$ python3 -q
>>> import numpy as np
>>> import numpy.linalg as la
>>> np.set_printoptions(suppress=True, linewidth=120)
>>> rnd = lambda a: np.round(a, 2) + 0
>>> A2 = np.array([[-2, 2, 0, -2, 0, -2, 0, 1, 1, 0, -2, -2],
...     [2, -2, -1, -2, 2, -2, 2, -1, 1, 1, 2, -2],
...     [1, 1, 2, 2, -1, 0, -2, -1, -2, -2, -2, 2],
...     [-1, 1, -1, 1, 2, 0, 0, -1, -2, -1, -1, 1],
...     [1, -2, 1, 0, 0, 2, 1, -1, 2, 0, 2, 2],
...     [2, 1, 0, 2, -2, 1, 0, -1, 1, 0, -1, 0],
...     [0, 0, -2, -1, 1, -2, -2, 2, 0, 0, 2, 0],
...     [-2, 2, -2, 1, 2, -2, 2, 1, -1, 0, 2, 2],
...     [1, -2, 2, 1, 1, 0, 2, -2, -2, 2, -2, 2],
...     [2, 0, -1, 2, 2, 2, 0, 0, 1, 1, -2, 1],
...     [-2, -1, 1, 1, -2, -2, 0, 2, 1, -2, 0, 0],
...     [2, 2, 0, -1, -1, -1, -2, 1, 0, 2, -1, 2]])
>>> basis = np.array([[-2, -2, -2], [1, 0, 1], [0, 2, -2]])
>>> W0 = np.block([[A2, np.zeros((12, 3))], [np.zeros((3, 12)), basis]])
>>> W0
array([[-2.,  2.,  0., -2.,  0., -2.,  0.,  1.,  1.,  0., -2., -2.,  0.,  0.,  0.],
       [ 2., -2., -1., -2.,  2., -2.,  2., -1.,  1.,  1.,  2., -2.,  0.,  0.,  0.],
       [ 1.,  1.,  2.,  2., -1.,  0., -2., -1., -2., -2., -2.,  2.,  0.,  0.,  0.],
       [-1.,  1., -1.,  1.,  2.,  0.,  0., -1., -2., -1., -1.,  1.,  0.,  0.,  0.],
       [ 1., -2.,  1.,  0.,  0.,  2.,  1., -1.,  2.,  0.,  2.,  2.,  0.,  0.,  0.],
       [ 2.,  1.,  0.,  2., -2.,  1.,  0., -1.,  1.,  0., -1.,  0.,  0.,  0.,  0.],
       [ 0.,  0., -2., -1.,  1., -2., -2.,  2.,  0.,  0.,  2.,  0.,  0.,  0.,  0.],
       [-2.,  2., -2.,  1.,  2., -2.,  2.,  1., -1.,  0.,  2.,  2.,  0.,  0.,  0.],
       [ 1., -2.,  2.,  1.,  1.,  0.,  2., -2., -2.,  2., -2.,  2.,  0.,  0.,  0.],
       [ 2.,  0., -1.,  2.,  2.,  2.,  0.,  0.,  1.,  1., -2.,  1.,  0.,  0.,  0.],
       [-2., -1.,  1.,  1., -2., -2.,  0.,  2.,  1., -2.,  0.,  0.,  0.,  0.,  0.],
       [ 2.,  2.,  0., -1., -1., -1., -2.,  1.,  0.,  2., -1.,  2.,  0.,  0.,  0.],
       [ 0.,  0.,  0.,  0.,  0.,  0.,  0.,  0.,  0.,  0.,  0.,  0., -2., -2., -2.],
       [ 0.,  0.,  0.,  0.,  0.,  0.,  0.,  0.,  0.,  0.,  0.,  0.,  1.,  0.,  1.],
       [ 0.,  0.,  0.,  0.,  0.,  0.,  0.,  0.,  0.,  0.,  0.,  0.,  0.,  2., -2.]])
>>> # 2 blocks once reordered
>>> O, V = la.qr(W0[:, :14])[0], la.qr(W0[:, 14:])[0]
>>> sig = la.svd(O.T @ V, compute_uv=False)
>>> (sig > 0.9).sum()
np.int64(1)
>>> rnd(np.degrees(np.arccos(sig.clip(0, 1))))
array([15.79])
>>> feats = np.load("arr.npy")
>>> feats
array([[ 0., -3.,  0.,  0.,  0.,  0.],
       [-3.,  0., -3.,  0.,  0.,  0.],
       [ 0., -3.,  0., -3.,  0.,  0.],
       [ 0.,  0., -3.,  1., -3.,  0.],
       [ 0.,  0.,  0., -3.,  2., -3.],
       [ 0.,  0.,  0.,  0., -3.,  1.]])
>>> w, V = la.eigh(feats)
>>> rnd(la.eigvalsh(feats @ feats))
array([ 0.59,  3.59,  8.14, 18.74, 24.57, 40.37])
>>> rnd(w.sum()), np.trace(feats)
(np.float64(4.0), np.float64(4.0))
>>> (w > 1e-8).sum(), (w < -1e-8).sum()
(np.int64(3), np.int64(3))
>>> rnd(V.T @ feats @ V)
array([[-4.96,  0.  ,  0.  ,  0.  ,  0.  ,  0.  ],
       [ 0.  , -2.85,  0.  ,  0.  ,  0.  ,  0.  ],
       [ 0.  ,  0.  , -0.77,  0.  ,  0.  ,  0.  ],
       [ 0.  ,  0.  ,  0.  ,  1.9 ,  0.  ,  0.  ],
       [ 0.  ,  0.  ,  0.  ,  0.  ,  4.33,  0.  ],
       [ 0.  ,  0.  ,  0.  ,  0.  ,  0.  ,  6.35]])
>>> rnd(V.T @ V)
array([[1., 0., 0., 0., 0., 0.],
       [0., 1., 0., 0., 0., 0.],
       [0., 0., 1., 0., 0., 0.],
       [0., 0., 0., 1., 0., 0.],
       [0., 0., 0., 0., 1., 0.],
       [0., 0., 0., 0., 0., 1.]])
>>> J = np.loadtxt("sample0.csv", delimiter=",")
>>> rnd(J)
array([[ 0.22,  0.57, -0.22,  0.07,  0.29,  0.39,  0.57],
       [ 0.6 ,  0.42, -0.11, -0.2 , -0.27, -0.57, -0.13],
       [ 0.27, -0.12,  0.86, -0.23,  0.09, -0.01,  0.34],
       [ 0.54, -0.29, -0.07,  0.26,  0.65,  0.06, -0.35],
       [-0.22,  0.16, -0.07, -0.82,  0.43,  0.05, -0.26],
       [-0.27,  0.61,  0.43,  0.38,  0.15, -0.02, -0.45],
       [ 0.33,  0.04,  0.06, -0.15, -0.45,  0.72, -0.38]])
>>> # keeps lengths
>>> def softmax(z):
...     e = np.exp(z - z.max(axis=-1, keepdims=True))
...     return e / e.sum(axis=-1, keepdims=True)
... 
>>> rnd(softmax(10 * J[3]))
array([0.25, 0.  , 0.  , 0.01, 0.73, 0.  , 0.  ])
>>> rnd(softmax(J[3]))
array([0.21, 0.09, 0.11, 0.15, 0.23, 0.13, 0.08])
>>> S = J @ J.T / np.sqrt(7)
>>> rnd(softmax(S)[3] @ J)
array([ 0.23,  0.17,  0.11, -0.08,  0.16,  0.09, -0.11])
>>> softmax(S).round(6).argmax(axis=1)
array([0, 1, 2, 3, 4, 5, 6])
>>> rnd(softmax(S + np.triu(np.full(S.shape, -np.inf), 1)))
array([[1.  , 0.  , 0.  , 0.  , 0.  , 0.  , 0.  ],
       [0.41, 0.59, 0.  , 0.  , 0.  , 0.  , 0.  ],
       [0.29, 0.29, 0.42, 0.  , 0.  , 0.  , 0.  ],
       [0.22, 0.22, 0.22, 0.33, 0.  , 0.  , 0.  ],
       [0.18, 0.18, 0.18, 0.18, 0.27, 0.  , 0.  ],
       [0.15, 0.15, 0.15, 0.15, 0.15, 0.23, 0.  ],
       [0.13, 0.13, 0.13, 0.13, 0.13, 0.13, 0.2 ]])
>>> th = np.radians(180)
>>> Rm = np.eye(7)
>>> Rm[6, 6] = Rm[1, 1] = np.cos(th)
>>> Rm[6, 1], Rm[1, 6] = -np.sin(th), np.sin(th)
>>> rnd(Rm)
array([[ 1.,  0.,  0.,  0.,  0.,  0.,  0.],
       [ 0., -1.,  0.,  0.,  0.,  0.,  0.],
       [ 0.,  0.,  1.,  0.,  0.,  0.,  0.],
       [ 0.,  0.,  0.,  1.,  0.,  0.,  0.],
       [ 0.,  0.,  0.,  0.,  1.,  0.,  0.],
       [ 0.,  0.,  0.,  0.,  0.,  1.,  0.],
       [ 0.,  0.,  0.,  0.,  0.,  0., -1.]])
>>> A2 = J @ Rm.T
>>> np.allclose(J @ J.T, A2 @ A2.T)
True
>>> rnd(np.abs(A2 - J).max(axis=0))
array([0.  , 1.22, 0.  , 0.  , 0.  , 0.  , 1.14])
>>> rnd(la.svd(J, compute_uv=False)), rnd(la.svd(A2, compute_uv=False))
(array([1., 1., 1., 1., 1., 1., 1.]), array([1., 1., 1., 1., 1., 1., 1.]))
>>> U, sig, VT = la.svd(J, full_matrices=False)
>>> rnd(sig)
array([1., 1., 1., 1., 1., 1., 1.])
>>> rnd(np.cumsum(sig ** 2) / np.sum(sig ** 2))
array([0.14, 0.29, 0.43, 0.57, 0.71, 0.86, 1.  ])
>>> rnd(U.T @ U)
array([[1., 0., 0., 0., 0., 0., 0.],
       [0., 1., 0., 0., 0., 0., 0.],
       [0., 0., 1., 0., 0., 0., 0.],
       [0., 0., 0., 1., 0., 0., 0.],
       [0., 0., 0., 0., 1., 0., 0.],
       [0., 0., 0., 0., 0., 1., 0.],
       [0., 0., 0., 0., 0., 0., 1.]])
>>> rnd(np.sqrt((sig ** 2).sum())), rnd(la.norm(J))
(np.float64(2.65), np.float64(2.65))
>>> np.allclose(U * sig @ VT, J)
True
>>> rng = np.random.default_rng(24089)
>>> z = rng.integers(0, 2, 11)
>>> E = (z[:, None] == z) * 5 + np.eye(11)
>>> E
array([[6., 5., 5., 5., 0., 0., 0., 5., 5., 5., 5.],
       [5., 6., 5., 5., 0., 0., 0., 5., 5., 5., 5.],
       [5., 5., 6., 5., 0., 0., 0., 5., 5., 5., 5.],
       [5., 5., 5., 6., 0., 0., 0., 5., 5., 5., 5.],
       [0., 0., 0., 0., 6., 5., 5., 0., 0., 0., 0.],
       [0., 0., 0., 0., 5., 6., 5., 0., 0., 0., 0.],
       [0., 0., 0., 0., 5., 5., 6., 0., 0., 0., 0.],
       [5., 5., 5., 5., 0., 0., 0., 6., 5., 5., 5.],
       [5., 5., 5., 5., 0., 0., 0., 5., 6., 5., 5.],
       [5., 5., 5., 5., 0., 0., 0., 5., 5., 6., 5.],
       [5., 5., 5., 5., 0., 0., 0., 5., 5., 5., 6.]])
>>> # symmetric
>>> f, g = E[4], E[7]
>>> f @ f
np.float64(86.0)
>>> p = (f @ g) / (f @ f) * f
>>> g - p
array([5., 5., 5., 5., 0., 0., 0., 6., 5., 5., 5.])
>>> np.outer(f, g)
array([[ 0.,  0.,  0.,  0.,  0.,  0.,  0.,  0.,  0.,  0.,  0.],
       [ 0.,  0.,  0.,  0.,  0.,  0.,  0.,  0.,  0.,  0.,  0.],
       [ 0.,  0.,  0.,  0.,  0.,  0.,  0.,  0.,  0.,  0.,  0.],
       [ 0.,  0.,  0.,  0.,  0.,  0.,  0.,  0.,  0.,  0.,  0.],
       [30., 30., 30., 30.,  0.,  0.,  0., 36., 30., 30., 30.],
       [25., 25., 25., 25.,  0.,  0.,  0., 30., 25., 25., 25.],
       [25., 25., 25., 25.,  0.,  0.,  0., 30., 25., 25., 25.],
       [ 0.,  0.,  0.,  0.,  0.,  0.,  0.,  0.,  0.,  0.,  0.],
       [ 0.,  0.,  0.,  0.,  0.,  0.,  0.,  0.,  0.,  0.,  0.],
       [ 0.,  0.,  0.,  0.,  0.,  0.,  0.,  0.,  0.,  0.,  0.],
       [ 0.,  0.,  0.,  0.,  0.,  0.,  0.,  0.,  0.,  0.,  0.]])
>>> (g - p) @ f
np.float64(0.0)
>>> rnd(la.norm(f + g) ** 2 + la.norm(f - g) ** 2)
np.float64(594.0)
>>> x0 = np.array([0, 2, 1, 0, 1, 2, 0, 1, 1, 1, 1])
>>> target = E @ x0
>>> beta, lr = np.zeros(11), 1 / la.norm(E, 2) ** 2
>>> for i in range(4):
...     beta -= lr * E.T @ (E @ beta - target)
...     if i % 1 == 0: print(i, round(la.norm(E @ beta - target), 2))
... 
0 23.6
1 20.04
2 17.03
3 14.48
>>> rnd(beta)
array([0.87, 0.88, 0.88, 0.87, 0.48, 0.49, 0.48, 0.88, 0.88, 0.88, 0.88])
>>> rnd(la.cond(E))
np.float64(41.0)
>>> x0 = np.array([5, -1, -3, -1, -4, 2, -1, -4, 3, 4, 1])
>>> target = E @ x0
>>> target
array([ 25.,  19.,  17.,  19., -19., -13., -16.,  16.,  23.,  24.,  21.])
>>> rnd(la.solve(E, target + E[:, 0]))
array([ 6., -1., -3., -1., -4.,  2., -1., -4.,  3.,  4.,  1.])
>>> rnd(la.solve(E, -1 * target))
array([-5.,  1.,  3.,  1.,  4., -2.,  1.,  4., -3., -4., -1.])
>>> rnd(la.solve(E, E[:, 6]))
array([0., 0., 0., 0., 0., 0., 1., 0., 0., 0., 0.])
>>> W1 = np.array([[-3, -2, -1, -3, 3, -3],
...     [-3, -1, -2, 1, -1, 0],
...     [2, 2, 3, 3, 2, 1],
...     [2, 3, -1, 0, -1, 2],
...     [3, -3, -1, 0, 2, 3],
...     [-3, -2, -1, -2, 1, 2]])
>>> beta = np.array([3, 2, 3, 0, 2, 1])
>>> act = np.maximum(feats @ W1 + beta, 0)
>>> act
array([[12.,  5.,  9.,  0.,  5.,  1.],
       [ 6.,  2.,  0.,  0.,  0.,  7.],
       [ 6.,  0., 12.,  0.,  8.,  0.],
       [ 0.,  8.,  0.,  0.,  0.,  0.],
       [12.,  0.,  7.,  6.,  6.,  0.],
       [ 0.,  9.,  5.,  0.,  0.,  0.]])
>>> la.matrix_rank(act)
np.int64(6)
>>> rnd((act > 0).mean(axis=0))
array([0.67, 0.67, 0.67, 0.17, 0.5 , 0.33])
>>> basis = np.array([[0, 5, 5],
...     [4, 7, 9],
...     [-9, 8, 7],
...     [6, 2, -3],
...     [0, -2, 2],
...     [-8, -5, 5]])
>>> act @ basis
array([[ -69.,  152.,  183.],
       [ -48.,    9.,   83.],
       [-108.,  110.,  130.],
       [  32.,   56.,   72.],
       [ -27.,  116.,  103.],
       [  -9.,  103.,  116.]])
>>> W1 @ basis
array([[  7, -34, -40],
       [ 20, -34, -43],
       [ -9,  45,  49],
       [  5,  15,  38],
       [-27, -33,   0],
       [-27, -53, -22]])
>>> (act @ basis).round(6).argmax(axis=1)
array([2, 2, 2, 2, 1, 2])
>>> mat = np.loadtxt("run6.csv", delimiter=",")
>>> mat
array([[ 1., -1.,  0.,  0.,  1.,  2., -2.],
       [ 1., -1.,  0.,  0.,  1.,  2., -2.],
       [ 0.,  0.,  0.,  0.,  0.,  0.,  0.],
       [ 1., -1.,  0.,  0.,  1.,  2., -2.],
       [ 1., -1.,  0.,  0.,  1.,  2., -2.],
       [ 0.,  0.,  0.,  0.,  0.,  0.,  0.],
       [ 1., -1.,  0.,  0.,  1.,  2., -2.],
       [ 2., -2.,  0.,  0.,  2.,  4., -4.],
       [ 0.,  0.,  0.,  0.,  0.,  0.,  0.],
       [ 3., -3.,  0.,  0.,  3.,  6., -6.]])
>>> # rows 0 and 1 are equal
>>> rnd(la.norm(mat, 2) / la.norm(mat))
np.float64(1.0)
>>> la.cond(mat) > 100
np.True_
>>> [round(float(x), 2) for x in la.svd(mat, compute_uv=False)[:3]]
[14.07, 0.0, 0.0]
>>> U, sig, VT = la.svd(mat)
>>> np.argmax(sig[:-1] / (sig[1:] + 1e-6)) + 1
np.int64(1)
>>> A2 = U[:, :1] @ np.diag(sig[:1]) @ VT[:1]
>>> la.matrix_rank(A2)
np.int64(1)
>>> rnd(la.norm(mat - A2, 2)), rnd(sig[1])
(np.float64(0.0), np.float64(0.0))
>>> rnd(A2)
array([[ 1., -1.,  0.,  0.,  1.,  2., -2.],
       [ 1., -1.,  0.,  0.,  1.,  2., -2.],
       [ 0.,  0.,  0.,  0.,  0.,  0.,  0.],
       [ 1., -1.,  0.,  0.,  1.,  2., -2.],
       [ 1., -1.,  0.,  0.,  1.,  2., -2.],
       [ 0.,  0.,  0.,  0.,  0.,  0.,  0.],
       [ 1., -1.,  0.,  0.,  1.,  2., -2.],
       [ 2., -2.,  0.,  0.,  2.,  4., -4.],
       [ 0.,  0.,  0.,  0.,  0.,  0.,  0.],
       [ 3., -3.,  0.,  0.,  3.,  6., -6.]])
>>> C2 = A2.T @ A2
>>> (A2 @ A2.T).shape
(10, 10)
>>> rnd(np.diag(C2))
array([18., 18.,  0.,  0., 18., 72., 72.])
>>> rnd(la.eigvalsh(C2)[::-1])
array([198.,   0.,   0.,   0.,   0.,   0.,   0.])
